$ python3 -q
>>> import numpy as np
>>> from numpy import linalg as LA
>>> np.set_printoptions(precision=3, suppress=True, linewidth=140, sign=" ")
>>> def rd(a):
...     return np.round(a, 3) + 0
... 
>>> A2 = np.array([[3, -1, -2, -1], [-1, -3, 0, 2], [3, 2, -1, 3], [1, -3, 2, 2]])
>>> W2 = np.array([[7, 1, 8, 7, 4, 4, 2, 9, 3, 0],
...     [7, 2, 4, 8, 8, 4, 8, 2, 3, 8],
...     [0, 1, 5, 4, 8, 0, 4, 4, 5, 0],
...     [0, 5, 7, 1, 3, 0, 4, 7, 8, 9],
...     [2, 4, 0, 8, 0, 6, 4, 3, 7, 6],
...     [4, 7, 2, 7, 0, 4, 0, 0, 5, 3],
...     [4, 7, 8, 8, 1, 4, 1, 9, 0, 9],
...     [2, 3, 6, 9, 8, 8, 6, 1, 4, 9],
...     [8, 0, 0, 0, 5, 9, 9, 3, 6, 7],
...     [9, 8, 3, 3, 6, 2, 5, 8, 9, 5]])
>>> data = np.block([[A2, np.zeros((4, 10))], [np.zeros((10, 4)), W2]])
>>> data
array([[ 3., -1., -2., -1.,  0.,  0.,  0.,  0.,  0.,  0.,  0.,  0.,  0.,  0.],
       [-1., -3.,  0.,  2.,  0.,  0.,  0.,  0.,  0.,  0.,  0.,  0.,  0.,  0.],
       [ 3.,  2., -1.,  3.,  0.,  0.,  0.,  0.,  0.,  0.,  0.,  0.,  0.,  0.],
       [ 1., -3.,  2.,  2.,  0.,  0.,  0.,  0.,  0.,  0.,  0.,  0.,  0.,  0.],
       [ 0.,  0.,  0.,  0.,  7.,  1.,  8.,  7.,  4.,  4.,  2.,  9.,  3.,  0.],
       [ 0.,  0.,  0.,  0.,  7.,  2.,  4.,  8.,  8.,  4.,  8.,  2.,  3.,  8.],
       [ 0.,  0.,  0.,  0.,  0.,  1.,  5.,  4.,  8.,  0.,  4.,  4.,  5.,  0.],
       [ 0.,  0.,  0.,  0.,  0.,  5.,  7.,  1.,  3.,  0.,  4.,  7.,  8.,  9.],
       [ 0.,  0.,  0.,  0.,  2.,  4.,  0.,  8.,  0.,  6.,  4.,  3.,  7.,  6.],
       [ 0.,  0.,  0.,  0.,  4.,  7.,  2.,  7.,  0.,  4.,  0.,  0.,  5.,  3.],
       [ 0.,  0.,  0.,  0.,  4.,  7.,  8.,  8.,  1.,  4.,  1.,  9.,  0.,  9.],
       [ 0.,  0.,  0.,  0.,  2.,  3.,  6.,  9.,  8.,  8.,  6.,  1.,  4.,  9.],
       [ 0.,  0.,  0.,  0.,  8.,  0.,  0.,  0.,  5.,  9.,  9.,  3.,  6.,  7.],
       [ 0.,  0.,  0.,  0.,  9.,  8.,  3.,  3.,  6.,  2.,  5.,  8.,  9.,  5.]])
>>> rd(np.sort(LA.eigvals(data).real))
array([-9.769, -4.642, -4.642, -2.689, -2.689, -2.574, -2.574,  1.207,  2.711,  2.711,  3.074,  3.074,  3.546, 46.255])
>>> np.flatnonzero(LA.matrix_power((data != 0) + (data.T != 0) + np.eye(14), 14)[0])
array([ 0,  1,  2,  3])
